In [1]: import numpy as np

In [2]: import numpy.linalg as la

In [3]: np.set_printoptions(precision=2, suppress=True, linewidth=200)

In [4]: rnd = lambda a: np.round(a, 2) + 0

In [5]: M = np.loadtxt("test7.csv", delimiter=",")

In [6]: M
Out[6]: 
array([[  0.14,   1.13,   2.31,  -0.09,  -0.17,  -0.31,   4.24,  -0.56,  -0.76,   2.45,  -3.8 ,  -3.66],
       [  0.29,  -9.98,   0.24,  -0.11,  -0.18,  -0.3 ,   1.5 ,  -0.87,  -1.23,  -1.67,  -2.32,   6.77],
       [  0.38,   1.41,  -1.37,  -0.1 ,  -0.1 ,   0.31,  -0.46,   0.38,   0.64,   8.36,  -4.96,  -5.42],
       [ -1.27, -12.83,  -0.19,   0.13,  -0.3 ,   0.12,   0.67,   0.86,   1.45,  -5.41,   3.37,  -5.11],
       [ -0.72,   4.79,  -0.45,   0.31,   0.46,  -0.1 ,  -2.5 ,   0.3 ,  -1.44,   1.6 ,   0.57,  -3.87],
       [ -0.51,  -8.74,   0.96,   0.05,   0.25,   0.13,  13.52,  -0.08,  -0.13,  -4.83,   0.88,   5.57],
       [  0.03,   3.99,   2.47,   0.03,   0.09,  -0.07,   2.47,   0.83,   0.04,   3.8 ,  -0.96,  -1.83],
       [  1.29,   8.98,  -3.63,  -0.28,   0.45,   0.86,   4.62,   0.27,   0.11,   0.3 ,  -2.63,  11.76],
       [ -0.19,  -3.91,  -0.86,  -0.08,  -0.15,  -0.39,   8.17,  -0.74,   0.25,  -2.8 ,   1.98,  10.02],
       [  1.55,  -6.62,  -2.7 ,  -0.08,  -0.1 ,  -1.08,  -0.94,  -1.36,   0.02,  -0.14,   2.53,  -4.56],
       [  0.53,   4.4 ,  -2.07,  -0.04,   0.16,  -0.02,   3.74,   0.36,   0.02,  -0.77,  -1.18,   1.97],
       [ -0.17,  13.65,  -0.29,   0.34,   0.26,  -0.17, -11.18,   0.44,   0.43,  -0.86,  -1.3 ,   3.9 ],
       [ -0.63,   0.71,   0.39,   0.13,  -0.05,  -0.03,  -4.73,   0.13,  -0.09,   2.65,  -0.4 ,   7.97],
       [  0.18,  -0.26,   0.71,  -0.4 ,  -0.48,   0.08,   5.16,  -1.15,   0.95,  -1.69,  -0.27,   4.63],
       [ -2.27,  -0.86,  -0.23,   0.02,   0.28,   0.44,   2.42,  -0.21,  -0.98,  -4.71,   0.14,  -1.06],
       [  1.91,  -8.79,   0.03,   0.63,   0.1 ,   0.2 ,  16.01,   0.03,   0.87,   0.74,  -1.29,   1.45],
       [  0.82, -15.28,  -0.06,  -0.01,   0.11,   0.35,   8.63,   0.3 ,  -0.08,   7.02,   0.42,  -7.2 ],
       [ -0.11,  10.98,  -1.17,   0.66,   0.08,  -0.27,   4.56,  -0.45,   0.48,  -0.53,  -0.28,   2.47],
       [ -1.04,   0.38,  -0.32,  -0.23,  -0.1 ,   0.07,   3.13,   0.5 ,  -1.26,  -1.6 ,  -0.82,   2.11],
       [ -0.31,  -3.18,  -0.3 ,  -0.14,  -0.13,  -0.04,   6.51,  -0.29,   1.23,  -4.39,   2.66,   2.02],
       [  1.  ,   1.4 ,   0.98,   0.34,  -0.17,   0.26,  -0.43,  -0.37,   1.22,   4.94,  -1.01,  -0.69],
       [  0.94, -12.43,  -1.19,  -0.09,   0.32,  -0.06,  -4.15,   0.17,   0.43,   1.04,  -2.61,   5.8 ],
       [ -2.27,  -8.6 ,  -0.87,  -0.33,   0.19,   0.6 ,  -6.29,   0.15,  -0.93,  -6.45,  -2.11,  -2.89],
       [  0.42,   3.8 ,   0.65,   0.41,  -0.12,   0.1 ,   2.34,  -0.35,  -0.4 ,   7.61,  -0.1 ,   3.2 ],
       [ -1.94,   5.51,  -2.43,  -0.31,   0.05,  -0.7 ,  14.72,  -0.47,   0.38,  -3.71,  -2.07,  -3.23],
       [  0.96,  -4.51,  -2.42,   0.19,  -0.02,   0.53,   5.76,   0.36,  -0.94,   5.67,  -0.4 ,  -0.73],
       [  0.46,  17.63,  -1.57,  -0.01,   0.14,  -0.43, -11.17,  -0.22,  -0.61,  -3.78,  -2.71,   4.17],
       [  0.44,  -8.18,   1.1 ,   0.21,   0.35,   0.78,   8.72,  -0.2 ,  -0.79,   0.75,  -0.35,  -1.64],
       [ -0.28, -10.66,  -0.47,  -0.36,   0.1 ,   0.24,  -8.38,  -0.5 ,  -0.13,   3.49,  -0.93,  -2.73],
       [  0.78,  -0.41,  -1.4 ,  -0.51,  -0.04,  -0.12,   1.91,   0.46,   0.15,  -2.33,  -2.01,   0.1 ],
       [ -1.  ,  -8.82,  -3.51,  -0.4 ,   0.11,   0.39,  -9.66,  -0.65,   0.42,   1.18,   1.14,  -4.24],
       [  1.33,   5.14,  -0.57,   0.04,   0.5 ,  -0.69,  -1.92,  -0.37,  -0.89,   8.19,  -0.02,   0.97],
       [ -1.33,   5.62,  -1.35,  -0.2 ,   0.2 ,  -0.31,   5.41,   0.57,  -0.13,  -0.43,  -4.35,   1.09],
       [  0.79,  -5.05,  -1.07,   0.02,   0.14,  -0.01,  -8.04,   0.07,   0.58,  -2.75,   5.88,  -4.44],
       [  0.59,  -4.36,  -2.73,   1.  ,  -0.3 ,  -0.04,  -0.13,   0.24,  -0.9 ,  -5.18,  -1.11,  -1.71],
       [  0.96,  -5.38,  -1.09,   0.55,  -0.16,   0.03,  -9.79,  -0.22,   0.79,  -1.03,  -4.79,   0.29]])

In [7]: Ac = M - M.mean(axis=0)

In [8]: vecs = la.svd(Ac)[2][:9]

In [9]: A2 = Ac - Ac @ vecs.T @ vecs

In [10]: la.norm(A2, axis=1).round(6).argmax()
Out[10]: np.int64(34)

In [11]: rnd((Ac @ vecs.T).std(axis=0))
Out[11]: array([8.  , 6.8 , 4.41, 3.68, 2.06, 1.37, 0.88, 0.69, 0.54])

In [12]: rnd(A2.std(axis=0))
Out[12]: array([0.05, 0.01, 0.02, 0.28, 0.19, 0.28, 0.  , 0.14, 0.02, 0.01, 0.  , 0.01])

In [13]: rnd(np.diag(vecs.T @ vecs))
Out[13]: array([0.96, 1.  , 1.  , 0.06, 0.03, 0.19, 1.  , 0.78, 0.99, 1.  , 1.  , 1.  ])

In [14]: rnd(np.cov(Ac @ vecs.T, rowvar=False))
Out[14]: 
array([[65.77,  0.  ,  0.  ,  0.  ,  0.  ,  0.  ,  0.  ,  0.  ,  0.  ],
       [ 0.  , 47.51,  0.  ,  0.  ,  0.  ,  0.  ,  0.  ,  0.  ,  0.  ],
       [ 0.  ,  0.  , 20.02,  0.  ,  0.  ,  0.  ,  0.  ,  0.  ,  0.  ],
       [ 0.  ,  0.  ,  0.  , 13.96,  0.  ,  0.  ,  0.  ,  0.  ,  0.  ],
       [ 0.  ,  0.  ,  0.  ,  0.  ,  4.35,  0.  ,  0.  ,  0.  ,  0.  ],
       [ 0.  ,  0.  ,  0.  ,  0.  ,  0.  ,  1.93,  0.  ,  0.  ,  0.  ],
       [ 0.  ,  0.  ,  0.  ,  0.  ,  0.  ,  0.  ,  0.8 ,  0.  ,  0.  ],
       [ 0.  ,  0.  ,  0.  ,  0.  ,  0.  ,  0.  ,  0.  ,  0.49,  0.  ],
       [ 0.  ,  0.  ,  0.  ,  0.  ,  0.  ,  0.  ,  0.  ,  0.  ,  0.3 ]])

In [15]: A2 = M / la.norm(M, axis=1, keepdims=True)

In [16]: C2 = A2 @ A2.T

In [17]: np.argwhere(np.triu(np.abs(C2) > 0.95, 1))
Out[17]: 
array([[11, 26],
       [11, 27],
       [16, 26]])

In [18]: basis = M[[5, 4]].astype(float)

In [19]: for _ in range(6):
    ...:     idx = la.norm(M[:, None] - basis, axis=-1).argmin(axis=1)
    ...:     basis = np.array([M[idx == j].mean(axis=0) for j in range(2)])
    ...: 

In [20]: idx
Out[20]: array([1, 0, 1, 0, 1, 0, 1, 1, 0, 1, 1, 1, 1, 0, 1, 0, 0, 1, 1, 0, 1, 0, 1, 1, 0, 0, 1, 0, 1, 1, 1, 1, 1, 1, 1, 1])

In [21]: rnd(basis[1] - basis[0])
Out[21]: array([-0.09,  8.27, -0.47,  0.04,  0.08, -0.07, -8.8 ,  0.15, -0.35,  1.36, -1.05, -1.41])

In [22]: rnd(la.norm(M[14], 1)), rnd(la.norm(M[14], np.inf))
Out[22]: (np.float64(13.62), np.float64(4.71))

In [23]: rnd(la.norm(M, 2))
Out[23]: np.float64(48.89)

In [24]: rnd(la.norm(M, 1)), rnd(la.norm(M, np.inf))
Out[24]: (np.float64(228.37), np.float64(42.9))

In [25]: rnd(la.norm(M, "nuc"))
Out[25]: np.float64(178.75)

In [26]: C2 = np.cov(M, rowvar=False)

In [27]: np.argsort(-M.std(axis=0).round(6), kind="stable")
Out[27]: array([ 1,  6, 11,  9, 10,  2,  0,  8,  7,  5,  3,  4])

In [28]: rnd(la.eigvalsh(C2)[::-1])
Out[28]: array([65.77, 47.51, 20.02, 13.96,  4.35,  1.93,  0.8 ,  0.49,  0.3 ,  0.1 ,  0.09,  0.04])

In [29]: np.argwhere(np.triu(np.abs(np.corrcoef(M.T)) > 0.8, 1))
Out[29]: array([], shape=(0, 2), dtype=int64)

In [30]: C2.shape
Out[30]: (12, 12)

In [31]: rnd(np.median(M, axis=0))
Out[31]: array([ 0.24, -0.64, -0.52, -0.01,  0.08, -0.02,  2.12, -0.02,  0.02, -0.48, -0.88,  0.2 ])

In [32]: rnd(np.corrcoef(M[:, 1], M[:, 6])[0, 1])
Out[32]: np.float64(-0.14)

In [33]: A2 = np.array([[5, 1],
    ...:     [1, 3],
    ...:     [4, 3],
    ...:     [1, 5],
    ...:     [5, 5],
    ...:     [5, 2],
    ...:     [5, 2],
    ...:     [3, 0],
    ...:     [0, 4],
    ...:     [2, 0],
    ...:     [5, 3],
    ...:     [4, 1],
    ...:     [1, 3],
    ...:     [1, 2],
    ...:     [4, 0],
    ...:     [5, 5]])

In [34]: basis = np.array([[-2, -1, 1, -2, 0], [0, 1, 0, -1, -1]])

In [35]: rng = np.random.default_rng(96391)

In [36]: K = A2 @ basis + 0.02 * rng.normal(size=(16, 5))

In [37]: rnd(K)
Out[37]: 
array([[-10.  ,  -3.97,   5.02, -11.02,  -1.01],
       [ -2.04,   1.99,   0.99,  -4.99,  -2.98],
       [ -7.99,  -1.02,   4.  , -11.02,  -2.99],
       [ -2.  ,   4.  ,   1.01,  -6.95,  -4.98],
       [-10.04,  -0.03,   4.97, -14.98,  -5.  ],
       [ -9.98,  -2.98,   5.  , -11.99,  -2.  ],
       [-10.  ,  -3.04,   5.03, -12.01,  -2.01],
       [ -5.98,  -3.04,   3.06,  -6.03,  -0.02],
       [  0.  ,   4.02,   0.  ,  -4.02,  -4.01],
       [ -3.99,  -1.99,   2.02,  -4.04,  -0.02],
       [-10.01,  -1.98,   5.01, -13.01,  -3.  ],
       [ -8.01,  -3.04,   4.02,  -8.99,  -0.98],
       [ -2.01,   1.98,   1.03,  -5.  ,  -2.96],
       [ -1.98,   1.  ,   1.02,  -3.99,  -1.99],
       [ -7.98,  -3.98,   4.05,  -7.98,   0.04],
       [ -9.99,   0.03,   4.97, -14.99,  -4.98]])

In [38]: Ac = K - K.mean(axis=0)

In [39]: Uu, s, Vt = la.svd(Ac, full_matrices=False)

In [40]: rnd(s ** 2 / (s ** 2).sum())
Out[40]: array([0.8, 0.2, 0. , 0. , 0. ])

In [41]: la.matrix_rank(Ac)
Out[41]: np.int64(5)

In [42]: rnd((s ** 2).sum() ** 2 / (s ** 4).sum())
Out[42]: np.float64(1.48)

In [43]: np.abs(Uu[:, 0]).argmax()
Out[43]: np.int64(8)

In [44]: rnd(s)
Out[44]: array([22.76, 11.52,  0.08,  0.06,  0.05])

In [45]: rnd(Ac.mean(axis=0))
Out[45]: array([0., 0., 0., 0., 0.])
